$ python -q
>>> import numpy as np
>>> np.set_printoptions(precision=2, suppress=True, linewidth=120, sign=" ")
>>> J = np.load("layer12.npy")
>>> J
array([[ 0,  1,  1,  1,  1,  1,  0],
       [ 1,  0,  0,  0,  1,  1,  0],
       [ 1,  0,  0,  1,  1,  0,  0],
       [ 1,  0,  1,  0,  1,  0,  0],
       [ 1,  1,  1,  1,  0,  1,  0],
       [ 1,  1,  0,  0,  1,  0,  0],
       [ 0,  0,  0,  0,  0,  0,  0]])
>>> def softmax(z):
...     e = np.exp(z - z.max(axis=-1, keepdims=True))
...     return e / e.sum(axis=-1, keepdims=True)
... 
>>> softmax(J).sum(axis=1)
array([ 1.,  1.,  1.,  1.,  1.,  1.,  1.])
>>> softmax(J[5] + 3)
array([ 0.22,  0.22,  0.08,  0.08,  0.22,  0.08,  0.08])
>>> S = J @ J.T / np.sqrt(7)
>>> softmax(S)[5] @ J
array([ 0.79,  0.5 ,  0.43,  0.43,  0.79,  0.43,  0.  ])
>>> softmax(S + np.triu(np.full(S.shape, -np.inf), 1))
array([[ 1.  ,  0.  ,  0.  ,  0.  ,  0.  ,  0.  ,  0.  ],
       [ 0.41,  0.59,  0.  ,  0.  ,  0.  ,  0.  ,  0.  ],
       [ 0.29,  0.29,  0.42,  0.  ,  0.  ,  0.  ,  0.  ],
       [ 0.22,  0.22,  0.22,  0.33,  0.  ,  0.  ,  0.  ],
       [ 0.26,  0.12,  0.12,  0.12,  0.38,  0.  ,  0.  ],
       [ 0.15,  0.15,  0.15,  0.15,  0.15,  0.23,  0.  ],
       [ 0.14,  0.14,  0.14,  0.14,  0.14,  0.14,  0.14]])
>>> softmax(S).round(6).argmax(axis=1)
array([ 0,  1,  2,  3,  4,  5,  0])
>>> softmax(S)
array([[ 0.32,  0.1 ,  0.1 ,  0.1 ,  0.22,  0.1 ,  0.05],
       [ 0.14,  0.21,  0.14,  0.14,  0.14,  0.14,  0.07],
       [ 0.14,  0.14,  0.21,  0.14,  0.14,  0.14,  0.07],
       [ 0.14,  0.14,  0.14,  0.21,  0.14,  0.14,  0.07],
       [ 0.22,  0.1 ,  0.1 ,  0.1 ,  0.32,  0.1 ,  0.05],
       [ 0.14,  0.14,  0.14,  0.14,  0.14,  0.21,  0.07],
       [ 0.14,  0.14,  0.14,  0.14,  0.14,  0.14,  0.14]])
>>> print(np.argsort(-np.linalg.norm(J, axis=0).round(6), kind="stable")[:3])
[ 0  4  1]
>>> r = np.linalg.matrix_rank(J)
>>> r
np.int64(6)
>>> N = np.linalg.svd(J)[2][r:].T
>>> [int(np.linalg.matrix_rank(J[:i])) for i in range(1, len(J) + 1)]
[1, 2, 3, 4, 5, 6, 6]
>>> N @ N.T
array([[ 0.,  0.,  0.,  0.,  0.,  0.,  0.],
       [ 0.,  0.,  0.,  0.,  0.,  0.,  0.],
       [ 0.,  0.,  0.,  0.,  0.,  0.,  0.],
       [ 0.,  0.,  0.,  0.,  0.,  0.,  0.],
       [ 0.,  0.,  0.,  0.,  0.,  0.,  0.],
       [ 0.,  0.,  0.,  0.,  0.,  0.,  0.],
       [ 0.,  0.,  0.,  0.,  0.,  0.,  1.]])
>>> np.linalg.matrix_rank(J.T @ J), np.linalg.matrix_rank(J @ J.T)
(np.int64(6), np.int64(6))
>>> [int(np.linalg.matrix_rank(np.delete(J, i, axis=0))) for i in range(7)]
[5, 5, 5, 5, 5, 5, 6]
>>> np.round(J @ np.linalg.pinv(J) @ J, 2) + 0
array([[ 0.,  1.,  1.,  1.,  1.,  1.,  0.],
       [ 1.,  0.,  0.,  0.,  1.,  1.,  0.],
       [ 1.,  0.,  0.,  1.,  1.,  0.,  0.],
       [ 1.,  0.,  1.,  0.,  1.,  0.,  0.],
       [ 1.,  1.,  1.,  1.,  0.,  1.,  0.],
       [ 1.,  1.,  0.,  0.,  1.,  0.,  0.],
       [ 0.,  0.,  0.,  0.,  0.,  0.,  0.]])
>>> np.unique(J.round(6), axis=0).shape
(7, 7)
>>> data = np.load("block9.npy")
>>> print(data)
[[-1.15 -5.56  2.53]
 [-2.45  0.07  2.21]
 [ 3.72 -5.19 -6.04]
 [-0.81 -5.16  4.36]
 [-1.16 -0.01  2.75]
 [ 2.99 -5.59 -4.72]
 [ 2.83 -6.63 -5.34]
 [-0.91 -6.2   5.27]
 [-2.24 -5.49  2.83]
 [-1.07 -4.69  2.6 ]
 [-0.93 -3.15  3.35]
 [ 0.43 -4.92  2.98]
 [-0.25  1.33  1.33]
 [ 0.69 -3.74  2.55]
 [-0.89 -0.17  1.94]
 [ 2.8  -4.37 -5.04]
 [-1.7  -0.58  2.83]
 [ 3.43 -5.73 -6.31]
 [-0.43 -3.13  2.73]
 [-1.44  1.13  2.27]
 [ 1.77 -5.96 -4.66]
 [-3.   -3.87  2.28]
 [-1.37 -4.82  3.7 ]
 [ 3.57 -4.65 -5.58]
 [ 3.   -5.08 -3.51]
 [-1.78 -6.    2.  ]
 [ 1.7  -4.51 -5.61]]
>>> Uu, sig, VT = np.linalg.svd(data, full_matrices=False)
>>> np.round(VT @ VT.T, 2) + 0
array([[ 1.,  0.,  0.],
       [ 0.,  1.,  0.],
       [ 0.,  0.,  1.]])
>>> sig / sig[0]
array([ 1.  ,  0.82,  0.17])
>>> (sig > 1e-8).sum()
np.int64(3)
>>> sig
array([ 24.94,  20.54,   4.26])
>>> np.cumsum(sig ** 2) / np.sum(sig ** 2)
array([ 0.59,  0.98,  1.  ])
>>> mat = np.load("a.npy")
>>> mat
array([[ 4.,  1.,  0.,  0.],
       [ 0.,  4.,  1.,  0.],
       [ 0.,  0.,  4.,  1.],
       [ 0.,  0.,  0.,  4.]])
>>> O = mat.astype(float).copy()
>>> for j in range(4):
...     O[:, j] -= O[:, :j] @ (O[:, :j].T @ O[:, j])
...     O[:, j] /= np.linalg.norm(O[:, j])
... 
>>> O.T @ mat
array([[ 4.,  1.,  0.,  0.],
       [ 0.,  4.,  1.,  0.],
       [ 0.,  0.,  4.,  1.],
       [ 0.,  0.,  0.,  4.]])
>>> np.sort(np.abs(np.linalg.eigvals(mat)))
array([ 4.,  4.,  4.,  4.])
>>> (mat + mat.T) / 2
array([[ 4. ,  0.5,  0. ,  0. ],
       [ 0.5,  4. ,  0.5,  0. ],
       [ 0. ,  0.5,  4. ,  0.5],
       [ 0. ,  0. ,  0.5,  4. ]])
>>> print(np.allclose(mat @ mat.T, mat.T @ mat))
False
>>> np.linalg.matrix_power(mat, 4)
array([[ 256.,  256.,   96.,   16.],
       [   0.,  256.,  256.,   96.],
       [   0.,    0.,  256.,  256.],
       [   0.,    0.,    0.,  256.]])
>>> m1 = np.loadtxt("out7.csv", delimiter=",")
>>> print(m1)
[[-0.21 -0.11  0.03 -0.06 -0.1  -0.19]
 [ 0.42  0.22 -0.06  0.12  0.2   0.38]
 [ 0.84  0.44 -0.12  0.24  0.4   0.76]
 [ 0.84  0.44 -0.12  0.24  0.4   0.76]
 [-2.73 -1.43  0.39 -0.78 -1.3  -2.47]
 [-2.73 -1.43  0.39 -0.78 -1.3  -2.47]
 [-1.68 -0.88  0.24 -0.48 -0.8  -1.52]
 [-0.63 -0.33  0.09 -0.18 -0.3  -0.57]]
>>> np.linalg.norm(m1, axis=0)
array([ 4.44,  2.33,  0.63,  1.27,  2.12,  4.02])
>>> round(float(np.linalg.norm(m1, "nuc")), 2)
6.92
>>> round(np.linalg.norm(m1) ** 2 / np.linalg.norm(m1, 2) ** 2, 2)
np.float64(1.0)
>>> np.linalg.norm(m1, axis=1)
array([ 0.33,  0.65,  1.31,  1.31,  4.25,  4.25,  2.61,  0.98])
>>> np.linalg.cond(m1) > 100
np.True_
>>> round(float(np.linalg.norm(m1, 2) / np.linalg.norm(m1)), 2)
1.0
>>> rng = np.random.default_rng(49)
>>> lab = rng.integers(0, 2, 6)
>>> A = (lab[:, None] == lab) * -1 + np.eye(6)
>>> A
array([[ 0., -1.,  0.,  0., -1., -1.],
       [-1.,  0.,  0.,  0., -1., -1.],
       [ 0.,  0.,  0., -1.,  0.,  0.],
       [ 0.,  0., -1.,  0.,  0.,  0.],
       [-1., -1.,  0.,  0.,  0., -1.],
       [-1., -1.,  0.,  0., -1.,  0.]])
>>> np.sort(np.abs(np.linalg.eigvals(A)))
array([ 1.,  1.,  1.,  1.,  1.,  3.])
>>> A @ A
array([[ 3.,  2.,  0.,  0.,  2.,  2.],
       [ 2.,  3.,  0.,  0.,  2.,  2.],
       [ 0.,  0.,  1.,  0.,  0.,  0.],
       [ 0.,  0.,  0.,  1.,  0.,  0.],
       [ 2.,  2.,  0.,  0.,  3.,  2.],
       [ 2.,  2.,  0.,  0.,  2.,  3.]])
>>> print(np.trace(A))
0.0
>>> np.allclose(A, A.T)
True
>>> (A + A.T) / 2
array([[ 0., -1.,  0.,  0., -1., -1.],
       [-1.,  0.,  0.,  0., -1., -1.],
       [ 0.,  0.,  0., -1.,  0.,  0.],
       [ 0.,  0., -1.,  0.,  0.,  0.],
       [-1., -1.,  0.,  0.,  0., -1.],
       [-1., -1.,  0.,  0., -1.,  0.]])
